$ ipython --no-banner

In [1]: import numpy as np

In [2]: import numpy.linalg as la

In [3]: np.set_printoptions(precision=2, suppress=True, linewidth=100, floatmode="fixed")

In [4]: def rd(a):
   ...:     return np.round(a, 2) + 0
   ...: 

In [5]: E = np.loadtxt("out9.csv", delimiter=",")

In [6]: print(E)
[[-0.08  0.48  0.12]
 [-0.99 -0.60 -0.69]
 [-0.85 -0.45 -0.42]
 [ 1.00 -0.87  0.40]
 [ 0.99  0.73  0.76]
 [ 0.93  0.06  0.42]
 [-0.91  0.24 -0.32]
 [ 0.90  0.26  0.42]
 [-0.74 -0.84 -0.52]
 [-0.83  0.92  0.12]
 [-0.99 -0.71 -0.73]
 [ 0.90 -0.74  0.12]
 [-0.99  0.96 -0.12]
 [ 1.00 -0.66  0.92]]

In [7]: Y = E / np.sqrt((E ** 2).mean(axis=1, keepdims=True))

In [8]: print(la.matrix_rank(Y) == la.matrix_rank(E))
True

In [9]: print(rd(Y[12]))
[-1.24  1.20 -0.15]

In [10]: print(la.matrix_rank(E - E.mean(axis=1, keepdims=True)))
2

In [11]: mat = np.load("a.npy")

In [12]: print(mat)
[[0 0 1]
 [1 0 0]
 [0 1 0]]

In [13]: Xc = E - E.mean(axis=0)

In [14]: U, s, VT = la.svd(Xc, full_matrices=False)

In [15]: print(la.matrix_rank(Xc))
3

In [16]: print(rd((s ** 2).sum() ** 2 / (s ** 4).sum()))
1.82

In [17]: print(np.searchsorted(np.cumsum(s ** 2) / (s ** 2).sum(), 0.9) + 1)
2

In [18]: print(np.abs(U[:, 0]).argmax())
13

In [19]: print(np.abs(VT[0]).argmax())
0

In [20]: print(rd(s))
[3.74 2.54 0.57]

In [21]: print(rd(Xc.mean(axis=0)))
[0.00 0.00 0.00]

In [22]: print(la.matrix_power(mat, 2))
[[0 1 0]
 [0 0 1]
 [1 0 0]]

In [23]: print(np.allclose(mat, mat.T))
False

In [24]: print((mat - mat.T) / 2)
[[ 0.00 -0.50  0.50]
 [ 0.50  0.00 -0.50]
 [-0.50  0.50  0.00]]

In [25]: print(mat @ mat)
[[0 1 0]
 [0 0 1]
 [1 0 0]]

In [26]: la.determinant(mat)
---------------------------------------------------------------------------
AttributeError                            Traceback (most recent call last)
Cell In[26], line 1
----> 1 la.determinant(mat)

AttributeError: module 'numpy.linalg' has no attribute 'determinant'

In [27]: X = np.load("w.npy")

In [28]: print(X)
[[2 5 0 0]
 [2 2 4 3]
 [0 1 3 4]]

In [29]: x = np.array([3, 1, -1, 2])

In [30]: h = np.maximum(X @ x, 0)

In [31]: print(h)
[11 10  6]

In [32]: print(np.maximum(X @ (3 * x), 0))
[33 30 18]

In [33]: print(rd(np.tanh(X @ x)))
[1.00 1.00 1.00]

In [34]: print(np.maximum(X @ x, 0) - np.maximum(-X @ x, 0))
[11 10  6]

In [35]: print(X.T @ h)
[42 81 58 54]

In [36]: Y = X / la.norm(X, axis=1, keepdims=True)

In [37]: gram = Y @ Y.T

In [38]: print((gram - 2 * np.eye(3)).round(6).argmax(axis=1))
[1 2 1]

In [39]: print(np.argwhere(np.triu(np.abs(gram) > 0.95, 1)))
[]

In [40]: print(rd(gram))
[[1.00 0.45 0.18]
 [0.45 1.00 0.89]
 [0.18 0.89 1.00]]

In [41]: u, r1 = X[1], X[2]

In [42]: print(u @ r1)
26

In [43]: pr = (u @ r1) / (u @ u) * u

In [44]: print(np.outer(u, r1))
[[ 0  2  6  8]
 [ 0  2  6  8]
 [ 0  4 12 16]
 [ 0  3  9 12]]

In [45]: print(rd(la.norm(u + r1) ** 2 + la.norm(u - r1) ** 2))
118.0

In [46]: print(rd((r1 - pr) @ u))
0.0

In [47]: print(la.matrix_rank(np.outer(u, r1)))
1

In [48]: print(rd(pr))
[1.58 1.58 3.15 2.36]

In [49]: J = np.load("case11.npy")

In [50]: print(J)
[[ 0  0  5]
 [ 3  0 10]
 [ 8  0 10]
 [10  0 15]
 [15  3 20]
 [15  6 22]
 [20  7 24]
 [20  7 29]
 [23  7 34]
 [28 12 39]
 [32 15 41]]

In [51]: Y = np.c_[J[:, :1] @ np.array([[-2]]), np.array([1, 2, 2, 2, 2, 0, 3, 1, 2, 2, 2])]

In [52]: print(Y)
[[  0   1]
 [ -6   2]
 [-16   2]
 [-20   2]
 [-30   2]
 [-30   0]
 [-40   3]
 [-40   1]
 [-46   2]
 [-56   2]
 [-64   2]]

In [53]: print(rd(la.lstsq(J, Y[:, 0])[0]))
[-2.00  0.00  0.00]

In [54]: print(rd(la.norm(Y - J @ la.lstsq(J, Y)[0], axis=0)))
[0.00 2.56]

In [55]: print(la.matrix_rank(Y))
2

In [56]: U, s, VT = la.svd(J)

In [57]: print(rd(s))
[106.51   8.01   4.52]

In [58]: Y = U[:, :1] @ np.diag(s[:1]) @ VT[:1]

In [59]: print(la.matrix_rank(Y))
1

In [60]: print(rd(la.norm(J - Y, 2)), rd(s[1]))
8.01 8.01

In [61]: print(rd(np.abs(J - Y).max()))
3.74

In [62]: lab = J[:, 0] > np.median(J[:, 0])

In [63]: u = J[lab].mean(axis=0) - J[~lab].mean(axis=0)

In [64]: print(((J - J.mean(axis=0)) @ u > 0).astype(int))
[0 0 0 0 0 0 1 1 1 1 1]

In [65]: print(np.argsort(-np.abs(u).round(6), kind="stable"))
[2 0 1]

In [66]: print((((J - J.mean(axis=0)) @ u > 0) == lab).mean())
1.0

In [67]: print(rd(u))
[16.10  8.10 19.73]

In [68]: arr = np.array([[1, 3, -2], [3, 1, 0], [0, 2, -2]])

In [69]: arr[-1] = arr[0] + -2 * arr[1]

In [70]: print(arr)
[[ 1  3 -2]
 [ 3  1  0]
 [-5  1 -2]]

In [71]: Y = arr / np.sqrt((arr ** 2).mean(axis=1, keepdims=True))

In [72]: print(rd(Y[0]))
[ 0.46  1.39 -0.93]

In [73]: print(la.matrix_rank(Y) == la.matrix_rank(arr))
True

In [74]: print(la.lstsq(arr[:-1].T, arr[-1])[2])
2

In [75]: print(rd(np.trace(la.pinv(arr) @ arr)))
2.0

In [76]: data = np.load("arr.npy")

In [77]: print(data)
[[4.00 1.00 0.00 0.00]
 [0.00 4.00 1.00 0.00]
 [0.00 0.00 4.00 1.00]
 [0.00 0.00 0.00 4.00]]

In [78]: rng = np.random.default_rng(251797)

In [79]: lab = rng.permutation(4)

In [80]: Y = data[:, lab] * rng.choice([-1, 1], 4)

In [81]: print(Y)
[[-4.00  0.00 -1.00  0.00]
 [-0.00  0.00 -4.00  1.00]
 [-0.00  1.00 -0.00  4.00]
 [-0.00  4.00 -0.00  0.00]]

In [82]: U, _, VT = la.svd(data.T @ Y)

In [83]: print(rd(U @ VT))
[[-1.00  0.00  0.00  0.00]
 [ 0.00  0.00 -1.00  0.00]
 [ 0.00  0.00  0.00  1.00]
 [ 0.00  1.00  0.00  0.00]]

In [84]: print(rd(la.lstsq(data, Y)[0]))
[[-1.00  0.00  0.00  0.00]
 [ 0.00  0.00 -1.00  0.00]
 [ 0.00  0.00  0.00  1.00]
 [ 0.00  1.00  0.00  0.00]]

In [85]: print(rd(np.abs(la.eigvals(data)).max()))
4.0

In [86]: print(np.allclose(data, data.T))
False

In [87]: print((data - data.T) / 2)
[[ 0.00  0.50  0.00  0.00]
 [-0.50  0.00  0.50  0.00]
 [ 0.00 -0.50  0.00  0.50]
 [ 0.00  0.00 -0.50  0.00]]

In [88]: print(data @ data)
[[16.00  8.00  1.00  0.00]
 [ 0.00 16.00  8.00  1.00]
 [ 0.00  0.00 16.00  8.00]
 [ 0.00  0.00  0.00 16.00]]

In [89]: Q = data.astype(float).copy()

In [90]: for j in range(4):
    ...:     Q[:, j] -= Q[:, :j] @ (Q[:, :j].T @ Q[:, j])
    ...:     Q[:, j] /= la.norm(Q[:, j])
    ...: 

In [91]: print(Q.T @ Q)
[[1.00 0.00 0.00 0.00]
 [0.00 1.00 0.00 0.00]
 [0.00 0.00 1.00 0.00]
 [0.00 0.00 0.00 1.00]]

In [92]: vals, evecs = la.eig(data)

In [93]: print(rd(np.sort(la.eigvals(data @ data))))
[16.00 16.00 16.00 16.00]

In [94]: print(rd(np.sort(la.eigvals(data.T))))
[4.00 4.00 4.00 4.00]

In [95]: print(data @ evecs[:, 0] - vals[0] * evecs[:, 0])
[0.00 0.00 0.00 0.00]

In [96]: print(vals)
[4.00 4.00 4.00 4.00]

In [97]: t = rng.uniform(0, 2 * np.pi, 25)

In [98]: Q, _ = la.qr(np.array([[0.3, -0.9], [0.3, 0.8], [2.6, -2.2]]))

In [99]: W0 = 20 * np.c_[np.cos(t), np.sin(t)] @ Q.T

In [100]: print(rd(W0))
[[  8.55 -16.31  -7.80]
 [  5.64 -13.38 -13.75]
 [-10.08  17.13   2.28]
 [  1.97  -8.66 -17.92]
 [-10.65  16.83  -1.78]
 [  0.34  -6.32 -18.97]
 [  9.98 -17.11  -2.75]
 [  9.73 -12.03  12.67]
 [  2.00   2.73  19.71]
 [ -4.84   2.04 -19.30]
 [ -1.41   7.86  18.33]
 [  9.71 -11.97  12.75]
 [-10.79  16.02  -5.18]
 [ 10.66 -16.82   1.89]
 [ -8.43  16.22   8.12]
 [ -0.20   6.10  19.04]
 [  1.46  -7.94 -18.30]
 [  3.97 -11.33 -16.00]
 [ -2.97  10.02  17.05]
 [ -7.80   7.63 -16.76]
 [ -1.52  -3.48 -19.64]
 [ -7.82   7.68 -16.73]
 [ 10.78 -15.84   5.75]
 [  0.59  -6.68 -18.84]
 [  0.68   4.79  19.41]]

In [101]: C = W0[[10, 16]].astype(float)

In [102]: for _ in range(5):
     ...:     lab = la.norm(W0[:, None] - C, axis=-1).argmin(axis=1)
     ...:     C = np.array([W0[lab == j].mean(axis=0) for j in range(2)])
     ...: 

In [103]: print(lab)
[1 1 0 1 0 1 1 0 0 1 0 0 0 1 0 0 1 1 0 1 1 1 1 1 0]

In [104]: print(np.bincount(lab))
[11 14]

In [105]: print(rd(C[1] - C[0]))
[  4.32 -14.31 -23.92]
